$ python3 -q
>>> import numpy as np
>>> from numpy import linalg as LA
>>> np.set_printoptions(precision=2, suppress=True, linewidth=140, floatmode="fixed")
>>> W0 = np.load("m.npy")
>>> print(W0)
[[-0.03  0.58 -0.49  0.13 -0.19  0.39 -0.26 -0.05 -0.39]
 [-0.20 -0.22 -0.32 -0.08  0.68  0.17  0.34 -0.34 -0.28]
 [ 0.16 -0.20 -0.01  0.07  0.20  0.14  0.04  0.85 -0.37]
 [-0.36 -0.02 -0.31 -0.15 -0.47  0.06  0.68  0.20  0.15]
 [-0.23 -0.54 -0.53  0.07 -0.19 -0.35 -0.45  0.01 -0.05]
 [-0.59  0.13  0.27  0.71  0.07 -0.19  0.06  0.04 -0.13]
 [-0.03 -0.04  0.31 -0.33 -0.29 -0.31  0.10 -0.19 -0.76]
 [ 0.62  0.05 -0.27  0.47 -0.05 -0.41  0.36 -0.12 -0.08]
 [-0.16  0.51 -0.18 -0.34  0.33 -0.62 -0.04  0.25  0.11]]
>>> # orthonormal columns
>>> rng = np.random.default_rng(13200)
>>> M2 = W0 + rng.integers(-2, 3, (9, 8)) @ rng.integers(-2, 3, (8, 9))
>>> M2
array([[ -3.03,   8.58,  -4.49,  -6.87,  -2.19,  -1.61,   2.74,   8.95,  -7.39],
       [  4.80, -12.22,   8.68,   8.92,   5.68,  -0.83,   2.34,  -9.34,  -0.28],
       [ -7.84,   2.80, -10.01,  -2.93,   1.20,   7.14,  -5.96,   0.85,  -1.37],
       [ -0.36,  -4.02,  -2.31,  -1.15,   0.53,   1.06,  -0.32,  -3.80,   7.15],
       [  5.77,  -9.54,   1.47,   7.07,  -7.19,  -1.35,   4.55,   3.01,  -2.05],
       [  5.41, -12.87,  -0.73,   7.71,  -8.93,   3.81,   2.06,   6.04,  -8.13],
       [  2.97,  -1.04,  -1.69,  -1.33,  -2.29,   9.69, -10.90,   3.81,  -6.76],
       [  6.62,  -2.95,  -1.27,   1.47,  -2.05,   8.59, -10.64,   8.88,  -5.08],
       [ -1.16,   0.51, -13.18,   1.66, -10.67,  16.38, -12.04,   6.25,  -7.89]])
>>> M2 - W0
array([[ -3.00,   8.00,  -4.00,  -7.00,  -2.00,  -2.00,   3.00,   9.00,  -7.00],
       [  5.00, -12.00,   9.00,   9.00,   5.00,  -1.00,   2.00,  -9.00,   0.00],
       [ -8.00,   3.00, -10.00,  -3.00,   1.00,   7.00,  -6.00,   0.00,  -1.00],
       [  0.00,  -4.00,  -2.00,  -1.00,   1.00,   1.00,  -1.00,  -4.00,   7.00],
       [  6.00,  -9.00,   2.00,   7.00,  -7.00,  -1.00,   5.00,   3.00,  -2.00],
       [  6.00, -13.00,  -1.00,   7.00,  -9.00,   4.00,   2.00,   6.00,  -8.00],
       [  3.00,  -1.00,  -2.00,  -1.00,  -2.00,  10.00, -11.00,   4.00,  -6.00],
       [  6.00,  -3.00,  -1.00,   1.00,  -2.00,   9.00, -11.00,   9.00,  -5.00],
       [ -1.00,   0.00, -13.00,   2.00, -11.00,  17.00, -12.00,   6.00,  -8.00]])
>>> LA.matrix_rank(M2 - W0, tol=1e-8)
np.int64(8)
>>> print(np.abs(M2 - W0).sum(axis=1))
[45.00 52.00 39.00 21.00 42.00 56.00 40.00 47.00 70.00]
>>> M2 = LA.inv(W0)
>>> np.round(LA.det(W0) * LA.det(M2), 2)
np.float64(1.0)
>>> round(LA.slogdet(W0)[0], 2)
np.float64(1.0)
>>> M2
array([[-0.03, -0.20,  0.16, -0.36, -0.23, -0.59, -0.03,  0.62, -0.16],
       [ 0.58, -0.22, -0.20, -0.02, -0.54,  0.13, -0.04,  0.05,  0.51],
       [-0.49, -0.32, -0.01, -0.31, -0.53,  0.27,  0.31, -0.27, -0.18],
       [ 0.13, -0.08,  0.07, -0.15,  0.07,  0.71, -0.33,  0.47, -0.34],
       [-0.19,  0.68,  0.20, -0.47, -0.19,  0.07, -0.29, -0.05,  0.33],
       [ 0.39,  0.17,  0.14,  0.06, -0.35, -0.19, -0.31, -0.41, -0.62],
       [-0.26,  0.34,  0.04,  0.68, -0.45,  0.06,  0.10,  0.36, -0.04],
       [-0.05, -0.34,  0.85,  0.20,  0.01,  0.04, -0.19, -0.12,  0.25],
       [-0.39, -0.28, -0.37,  0.15, -0.05, -0.13, -0.76, -0.08,  0.11]])
>>> LA.inv(M2)
array([[-0.03,  0.58, -0.49,  0.13, -0.19,  0.39, -0.26, -0.05, -0.39],
       [-0.20, -0.22, -0.32, -0.08,  0.68,  0.17,  0.34, -0.34, -0.28],
       [ 0.16, -0.20, -0.01,  0.07,  0.20,  0.14,  0.04,  0.85, -0.37],
       [-0.36, -0.02, -0.31, -0.15, -0.47,  0.06,  0.68,  0.20,  0.15],
       [-0.23, -0.54, -0.53,  0.07, -0.19, -0.35, -0.45,  0.01, -0.05],
       [-0.59,  0.13,  0.27,  0.71,  0.07, -0.19,  0.06,  0.04, -0.13],
       [-0.03, -0.04,  0.31, -0.33, -0.29, -0.31,  0.10, -0.19, -0.76],
       [ 0.62,  0.05, -0.27,  0.47, -0.05, -0.41,  0.36, -0.12, -0.08],
       [-0.16,  0.51, -0.18, -0.34,  0.33, -0.62, -0.04,  0.25,  0.11]])
>>> (np.abs(M2) > 1e-9).astype(int)
array([[1, 1, 1, 1, 1, 1, 1, 1, 1],
       [1, 1, 1, 1, 1, 1, 1, 1, 1],
       [1, 1, 1, 1, 1, 1, 1, 1, 1],
       [1, 1, 1, 1, 1, 1, 1, 1, 1],
       [1, 1, 1, 1, 1, 1, 1, 1, 1],
       [1, 1, 1, 1, 1, 1, 1, 1, 1],
       [1, 1, 1, 1, 1, 1, 1, 1, 1],
       [1, 1, 1, 1, 1, 1, 1, 1, 1],
       [1, 1, 1, 1, 1, 1, 1, 1, 1]])
>>> print(round(LA.cond(W0), 2))
1.0
>>> Uu, sig, VT = LA.svd(W0, full_matrices=False)
>>> np.round(VT @ VT.T, 2) + 0
array([[1.00, 0.00, 0.00, 0.00, 0.00, 0.00, 0.00, 0.00, 0.00],
       [0.00, 1.00, 0.00, 0.00, 0.00, 0.00, 0.00, 0.00, 0.00],
       [0.00, 0.00, 1.00, 0.00, 0.00, 0.00, 0.00, 0.00, 0.00],
       [0.00, 0.00, 0.00, 1.00, 0.00, 0.00, 0.00, 0.00, 0.00],
       [0.00, 0.00, 0.00, 0.00, 1.00, 0.00, 0.00, 0.00, 0.00],
       [0.00, 0.00, 0.00, 0.00, 0.00, 1.00, 0.00, 0.00, 0.00],
       [0.00, 0.00, 0.00, 0.00, 0.00, 0.00, 1.00, 0.00, 0.00],
       [0.00, 0.00, 0.00, 0.00, 0.00, 0.00, 0.00, 1.00, 0.00],
       [0.00, 0.00, 0.00, 0.00, 0.00, 0.00, 0.00, 0.00, 1.00]])
>>> print(np.round(Uu.T @ Uu, 2) + 0)
[[1.00 0.00 0.00 0.00 0.00 0.00 0.00 0.00 0.00]
 [0.00 1.00 0.00 0.00 0.00 0.00 0.00 0.00 0.00]
 [0.00 0.00 1.00 0.00 0.00 0.00 0.00 0.00 0.00]
 [0.00 0.00 0.00 1.00 0.00 0.00 0.00 0.00 0.00]
 [0.00 0.00 0.00 0.00 1.00 0.00 0.00 0.00 0.00]
 [0.00 0.00 0.00 0.00 0.00 1.00 0.00 0.00 0.00]
 [0.00 0.00 0.00 0.00 0.00 0.00 1.00 0.00 0.00]
 [0.00 0.00 0.00 0.00 0.00 0.00 0.00 1.00 0.00]
 [0.00 0.00 0.00 0.00 0.00 0.00 0.00 0.00 1.00]]
>>> np.allclose(Uu * sig @ VT, W0)
True
>>> np.round(Uu.T @ W0 @ VT.T, 2) + 0
array([[1.00, 0.00, 0.00, 0.00, 0.00, 0.00, 0.00, 0.00, 0.00],
       [0.00, 1.00, 0.00, 0.00, 0.00, 0.00, 0.00, 0.00, 0.00],
       [0.00, 0.00, 1.00, 0.00, 0.00, 0.00, 0.00, 0.00, 0.00],
       [0.00, 0.00, 0.00, 1.00, 0.00, 0.00, 0.00, 0.00, 0.00],
       [0.00, 0.00, 0.00, 0.00, 1.00, 0.00, 0.00, 0.00, 0.00],
       [0.00, 0.00, 0.00, 0.00, 0.00, 1.00, 0.00, 0.00, 0.00],
       [0.00, 0.00, 0.00, 0.00, 0.00, 0.00, 1.00, 0.00, 0.00],
       [0.00, 0.00, 0.00, 0.00, 0.00, 0.00, 0.00, 1.00, 0.00],
       [0.00, 0.00, 0.00, 0.00, 0.00, 0.00, 0.00, 0.00, 1.00]])
>>> sig
array([1.00, 1.00, 1.00, 1.00, 1.00, 1.00, 1.00, 1.00, 1.00])
>>> np.cumsum(sig ** 2) / np.sum(sig ** 2)
array([0.11, 0.22, 0.33, 0.44, 0.56, 0.67, 0.78, 0.89, 1.00])
>>> Uu.shape, sig.shape, VT.shape
((9, 9), (9,), (9, 9))
>>> m1 = np.load("data.npy")
>>> m1
array([[ -7,   0,   8,  -5,  -9,  -6],
       [-10,  -2,  14,  -5, -15,  -8],
       [-23, -24,  40,  -7, -47, -14],
       [ -8, -10,  22,   5, -21,  -4]])
>>> # looks like rank 3
>>> Uu, sig, VT = LA.svd(m1)
>>> sig.round(2) + 0
array([83.46, 12.24,  6.47,  0.00])
>>> np.argmax(sig[:-1] / (sig[1:] + 1e-6)) + 1
np.int64(3)
>>> M2 = Uu[:, :3] @ np.diag(sig[:3]) @ VT[:3]
>>> np.round(np.abs(m1 - M2).max(), 2)
np.float64(0.0)
>>> print(round(float(LA.norm(m1, 2) / LA.norm(m1)), 2))
0.99
>>> np.argsort(-LA.norm(m1, axis=0).round(6), kind="stable")[:3]
array([4, 2, 0])
>>> [round(float(x), 2) for x in LA.svd(m1, compute_uv=False)[:3]]
[83.46, 12.24, 6.47]
>>> LA.cond(m1) > 100
np.True_
>>> M2 = m1 / np.sqrt((m1 ** 2).mean(axis=1, keepdims=True))
>>> M2[0]
array([-1.07,  0.00,  1.23, -0.77, -1.38, -0.92])
>>> mat = np.load("arr.npy")
>>> mat
array([[ 0.89,  0.09,  0.36, -0.57,  0.64,  0.46, -0.99,  0.91, -0.76],
       [-0.44,  0.40, -0.17, -0.10, -0.01, -0.36,  0.77, -0.15,  0.10],
       [-0.57,  0.95, -0.34, -0.76,  0.57, -0.80,  0.95,  0.64, -0.46],
       [ 0.41,  0.94, -0.04, -0.89,  0.82, -0.56, -0.16,  0.95, -0.83],
       [ 0.25, -0.99,  0.31,  0.94, -0.86,  0.87, -0.90, -0.95,  0.83],
       [-0.96,  0.60, -0.55,  0.34, -0.56, -0.80,  1.00, -0.91,  0.76],
       [ 0.65,  0.93,  0.06, -0.91,  0.86, -0.45, -0.66,  0.97, -0.89],
       [-0.99,  1.00, -0.77, -0.82,  0.39, -0.99,  1.00, -0.15,  0.10],
       [-0.65,  0.97, -0.40, -0.83,  0.65, -0.87,  0.98,  0.72, -0.54],
       [ 0.59, -0.12,  0.20, -0.20,  0.27,  0.31, -0.86,  0.54, -0.38],
       [ 0.12,  0.99, -0.24, -0.97,  0.93, -0.87,  0.70,  0.98, -0.92],
       [ 0.91,  0.98,  0.19, -0.98,  0.97, -0.51, -0.95,  1.00, -0.98],
       [-0.99,  1.00, -0.81, -0.93,  0.64, -0.99,  1.00,  0.29, -0.20],
       [ 0.16,  0.87, -0.08, -0.76,  0.66, -0.51,  0.20,  0.83, -0.66],
       [-0.75,  0.98, -0.46, -0.86,  0.68, -0.91,  0.99,  0.72, -0.54],
       [ 0.62,  0.21,  0.18, -0.42,  0.45,  0.18, -0.84,  0.72, -0.54],
       [ 0.10,  0.94, -0.14, -0.86,  0.77, -0.66,  0.45,  0.91, -0.76],
       [-0.81,  1.00, -0.57, -0.97,  0.88, -0.97,  1.00,  0.93, -0.80],
       [ 0.64, -0.96,  0.37,  0.78, -0.58,  0.83, -0.97, -0.64,  0.46],
       [ 0.68,  0.08,  0.22, -0.38,  0.43,  0.27, -0.90,  0.72, -0.54],
       [ 0.85, -0.58,  0.39, -0.05,  0.26,  0.66, -0.99,  0.64, -0.46],
       [ 0.89, -0.90,  0.49,  0.42, -0.08,  0.85, -1.00,  0.29, -0.20],
       [-0.96,  0.99, -0.64, -0.74,  0.36, -0.96,  1.00,  0.00,  0.00],
       [ 0.35, -0.69,  0.18,  0.42, -0.27,  0.49, -0.75, -0.29,  0.20],
       [ 0.68,  0.08,  0.22, -0.38,  0.43,  0.27, -0.90,  0.72, -0.54],
       [-0.75,  0.98, -0.46, -0.86,  0.68, -0.91,  0.99,  0.72, -0.54],
       [-1.00,  0.80, -0.80,  0.64, -0.85, -0.96,  1.00, -0.99,  0.96],
       [ 0.82,  0.02,  0.31, -0.46,  0.54,  0.41, -0.97,  0.83, -0.66],
       [ 0.91, -1.00,  0.62,  0.94, -0.77,  0.97, -1.00, -0.78,  0.60],
       [-0.38,  0.48, -0.16, -0.20,  0.08, -0.38,  0.73,  0.00,  0.00],
       [ 0.70,  0.39,  0.20, -0.57,  0.58,  0.14, -0.89,  0.83, -0.66],
       [-0.15, -0.64,  0.03,  0.54, -0.45,  0.29, -0.01, -0.64,  0.46],
       [-0.65,  0.24, -0.24,  0.15, -0.25, -0.40,  0.91, -0.54,  0.38],
       [ 0.97,  0.07,  0.53, -0.74,  0.81,  0.66, -1.00,  0.98, -0.91]])
>>> M2 = mat / np.sqrt((mat ** 2).mean(axis=1, keepdims=True))
>>> print(M2[9])
[ 1.32 -0.27  0.45 -0.45  0.61  0.70 -1.93  1.21 -0.85]
>>> LA.norm(M2, axis=1)
array([3.00, 3.00, 3.00, 3.00, 3.00, 3.00, 3.00, 3.00, 3.00, 3.00, 3.00, 3.00, 3.00, 3.00, 3.00, 3.00, 3.00, 3.00, 3.00, 3.00, 3.00, 3.00,
       3.00, 3.00, 3.00, 3.00, 3.00, 3.00, 3.00, 3.00, 3.00, 3.00, 3.00, 3.00])
